$ python -q
>>> import numpy as np
>>> import numpy.linalg as la
>>> np.set_printoptions(suppress=True, linewidth=120)
>>> feats = np.loadtxt("case10.csv", delimiter=",")
>>> feats
array([[ 1., -1.,  1., -1., -1.,  1., -1.,  1.],
       [ 1., -1., -1.,  1., -1.,  1.,  1., -1.],
       [ 1.,  1.,  1.,  1., -1., -1., -1., -1.]])
>>> r0 = np.array([2, 1, 1])
>>> np.array([np.convolve(row, r0, "same") for row in feats])
array([[-1.,  2., -2., -2.,  0., -2.,  2.,  0.],
       [-1., -2.,  0., -2.,  2.,  2.,  0.,  0.],
       [ 3.,  4.,  4.,  0., -2., -4., -4., -2.]])
>>> np.correlate(feats[1], feats[0], "full")
array([ 1., -2.,  1.,  0., -3.,  6., -3.,  0.,  3., -6.,  3.,  0., -1.,  2., -1.])
>>> np.cross(feats[1, :3], feats[0, :3])
array([-2., -2.,  0.])
>>> rng = np.random.default_rng(528755)
>>> M2 = feats + rng.integers(-2, 3, (3, 2)) @ rng.integers(-2, 3, (2, 8))
>>> M2
array([[ 0.,  2.,  1., -7.,  0., -2.,  3.,  4.],
       [ 2., -4., -1.,  7., -2.,  4., -3., -4.],
       [ 2., -2.,  1.,  7., -2.,  2., -5., -4.]])
>>> np.round(la.svd(M2 - feats, compute_uv=False), 1) + 0
array([15.6,  0. ,  0. ])
>>> la.matrix_rank(M2 - feats, tol=1e-8)
np.int64(1)
>>> M2 - feats
array([[-1.,  3.,  0., -6.,  1., -3.,  4.,  3.],
       [ 1., -3.,  0.,  6., -1.,  3., -4., -3.],
       [ 1., -3.,  0.,  6., -1.,  3., -4., -3.]])
>>> ang = np.radians(135)
>>> r_ = np.eye(8)
>>> r_[4, 4] = r_[2, 2] = np.cos(ang)
>>> r_[4, 2], r_[2, 4] = -np.sin(ang), np.sin(ang)
>>> r_.round(1)
array([[ 1. ,  0. ,  0. ,  0. ,  0. ,  0. ,  0. ,  0. ],
       [ 0. ,  1. ,  0. ,  0. ,  0. ,  0. ,  0. ,  0. ],
       [ 0. ,  0. , -0.7,  0. ,  0.7,  0. ,  0. ,  0. ],
       [ 0. ,  0. ,  0. ,  1. ,  0. ,  0. ,  0. ,  0. ],
       [ 0. ,  0. , -0.7,  0. , -0.7,  0. ,  0. ,  0. ],
       [ 0. ,  0. ,  0. ,  0. ,  0. ,  1. ,  0. ,  0. ],
       [ 0. ,  0. ,  0. ,  0. ,  0. ,  0. ,  1. ,  0. ],
       [ 0. ,  0. ,  0. ,  0. ,  0. ,  0. ,  0. ,  1. ]])
>>> M2 = feats @ r_.T
>>> np.round(la.svd(feats, compute_uv=False), 1), np.round(la.svd(M2, compute_uv=False), 1)
(array([2.8, 2.8, 2.8]), array([2.8, 2.8, 2.8]))
>>> print(np.allclose(la.norm(feats, axis=1), la.norm(M2, axis=1)))
True
